% python3 -q
>>> import numpy as np
>>> from numpy import linalg as LA
>>> np.set_printoptions(precision=2, suppress=True, linewidth=120, legacy="1.25")
>>> rd = lambda a: np.round(a, 2) + 0
>>> K = np.loadtxt("arr.csv", delimiter=",")
>>> rd(K)
array([[-0.19,  0.42, -0.43,  0.04,  0.14, -0.38,  0.53,  0.36, -0.14],
       [-0.16, -0.39,  0.32,  0.26, -0.22, -0.23, -0.13,  0.73, -0.05],
       [-0.16, -0.34, -0.28,  0.69, -0.09, -0.24,  0.03, -0.44, -0.23],
       [-0.76, -0.42, -0.18, -0.38,  0.17,  0.16,  0.08, -0.05,  0.09],
       [ 0.06,  0.06, -0.67,  0.2 , -0.07,  0.36, -0.43,  0.3 ,  0.3 ],
       [ 0.38, -0.41, -0.27, -0.34, -0.19, -0.52,  0.1 , -0.07,  0.42],
       [-0.31,  0.31,  0.25,  0.24,  0.24, -0.33, -0.22, -0.12,  0.67],
       [-0.19,  0.17,  0.08,  0.08, -0.79,  0.24,  0.38, -0.09,  0.3 ],
       [ 0.25, -0.29,  0.1 ,  0.3 ,  0.42,  0.38,  0.55,  0.11,  0.35]])
>>> rng = np.random.default_rng(7921)
>>> labels = rng.permutation(9)
>>> other = K[:, labels] * rng.choice([-1, 1], 9)
>>> print(rd(other))
[[ 0.19  0.14 -0.53  0.43 -0.14 -0.38 -0.36  0.42  0.04]
 [ 0.16  0.05  0.13 -0.32  0.22 -0.23 -0.73 -0.39  0.26]
 [ 0.16  0.23 -0.03  0.28  0.09 -0.24  0.44 -0.34  0.69]
 [ 0.76 -0.09 -0.08  0.18 -0.17  0.16  0.05 -0.42 -0.38]
 [-0.06 -0.3   0.43  0.67  0.07  0.36 -0.3   0.06  0.2 ]
 [-0.38 -0.42 -0.1   0.27  0.19 -0.52  0.07 -0.41 -0.34]
 [ 0.31 -0.67  0.22 -0.25 -0.24 -0.33  0.12  0.31  0.24]
 [ 0.19 -0.3  -0.38 -0.08  0.79  0.24  0.09  0.17  0.08]
 [-0.25 -0.35 -0.55 -0.1  -0.42  0.38 -0.11 -0.29  0.3 ]]
>>> Uu, _, VT = LA.svd(K.T @ other)
>>> rd(LA.lstsq(K, other)[0])
array([[-1.,  0.,  0.,  0.,  0.,  0.,  0.,  0.,  0.],
       [ 0.,  0.,  0.,  0.,  0.,  0.,  0.,  1.,  0.],
       [ 0.,  0.,  0., -1.,  0.,  0.,  0.,  0.,  0.],
       [ 0.,  0.,  0.,  0.,  0.,  0.,  0.,  0.,  1.],
       [ 0.,  0.,  0.,  0., -1.,  0.,  0.,  0.,  0.],
       [ 0.,  0.,  0.,  0.,  0.,  1.,  0.,  0.,  0.],
       [ 0.,  0., -1.,  0.,  0.,  0.,  0.,  0.,  0.],
       [ 0.,  0.,  0.,  0.,  0.,  0., -1.,  0.,  0.],
       [ 0., -1.,  0.,  0.,  0.,  0.,  0.,  0.,  0.]])
>>> rd(Uu @ VT)
array([[-1.,  0.,  0.,  0.,  0.,  0.,  0.,  0.,  0.],
       [ 0.,  0.,  0.,  0.,  0.,  0.,  0.,  1.,  0.],
       [ 0.,  0.,  0., -1.,  0.,  0.,  0.,  0.,  0.],
       [ 0.,  0.,  0.,  0.,  0.,  0.,  0.,  0.,  1.],
       [ 0.,  0.,  0.,  0., -1.,  0.,  0.,  0.,  0.],
       [ 0.,  0.,  0.,  0.,  0.,  1.,  0.,  0.,  0.],
       [ 0.,  0., -1.,  0.,  0.,  0.,  0.,  0.,  0.],
       [ 0.,  0.,  0.,  0.,  0.,  0., -1.,  0.,  0.],
       [ 0., -1.,  0.,  0.,  0.,  0.,  0.,  0.,  0.]])
>>> labels
array([0, 8, 6, 2, 4, 5, 7, 1, 3])
